% python3 -q
>>> import numpy as np
>>> from numpy import linalg as LA
>>> np.set_printoptions(precision=3, suppress=True, linewidth=140, sign=" ")
>>> rd = lambda a: np.round(a, 3) + 0
>>> data = np.loadtxt("case17.csv", delimiter=",")
>>> data
array([[ 0.33,  0.15,  0.24],
       [ 1.32,  0.6 ,  0.96],
       [-0.33, -0.15, -0.24]])
>>> left, sv, Vt = LA.svd(data)
>>> vecs = Vt[:(sv > 1e-8).sum()]
>>> rng = np.random.default_rng(932016)
>>> x = data[2] + 2 * data[0] + rng.integers(2) * np.eye(3)[0]
>>> x
array([ 0.33,  0.15,  0.24])
>>> LA.matrix_rank(np.vstack([data, x]))
np.int64(1)
>>> np.allclose(vecs.T @ vecs @ x, x)
True
>>> other = data / LA.norm(data, axis=1, keepdims=True)
>>> gram = other @ other.T
>>> gram[1]
array([ 1.,  1., -1.])
>>> np.degrees(np.arccos(np.clip(gram[1, 0], -1, 1)))
np.float64(0.0)
>>> gram
array([[ 1.,  1., -1.],
       [ 1.,  1., -1.],
       [-1., -1.,  1.]])
>>> x = np.array([2, -1, -2])
>>> h = np.maximum(data @ x, 0)
>>> rd(data.T @ h)
array([ 0.168,  0.077,  0.122])
>>> rd(np.maximum(data @ x, 0) - np.maximum(-data @ x, 0))
array([ 0.03,  0.12, -0.03])
>>> rd(np.maximum(data @ (3 * x), 0))
array([ 0.09,  0.36,  0.  ])
>>> z = rng.permutation(3)
>>> z
array([ 0,  1,  2])
>>> other = data[z][:, z]
>>> rd(LA.det(other)), rd(LA.det(data[z]))
(np.float64(0.0), np.float64(0.0))
>>> other
array([[ 0.33,  0.15,  0.24],
       [ 1.32,  0.6 ,  0.96],
       [-0.33, -0.15, -0.24]])
>>> np.allclose(other @ other.T, other.T @ other)
False
>>> np.trace(other)
np.float64(0.69)
>>> np.allclose(other, other.T)
False
>>> rd(other @ other)
array([[ 0.228,  0.103,  0.166],
       [ 0.911,  0.414,  0.662],
       [-0.228, -0.103, -0.166]])
>>> rd(LA.matrix_power(other, 2))
array([[ 0.228,  0.103,  0.166],
       [ 0.911,  0.414,  0.662],
       [-0.228, -0.103, -0.166]])
>>> J = np.load("out14.npy")
>>> J
array([[ 5.,  1.],
       [ 0.,  5.]])
>>> w, vecs = LA.eig(J)
>>> rd(np.sort(LA.eigvals(LA.inv(J))))
array([ 0.2,  0.2])
>>> J @ vecs[:, 0] - w[0] * vecs[:, 0]
array([ 0.,  0.])
>>> w
array([ 5.,  5.])
>>> rd(np.sort(LA.eigvals(J @ J)))
array([ 25.,  25.])
>>> np.prod(w)
np.float64(25.0)
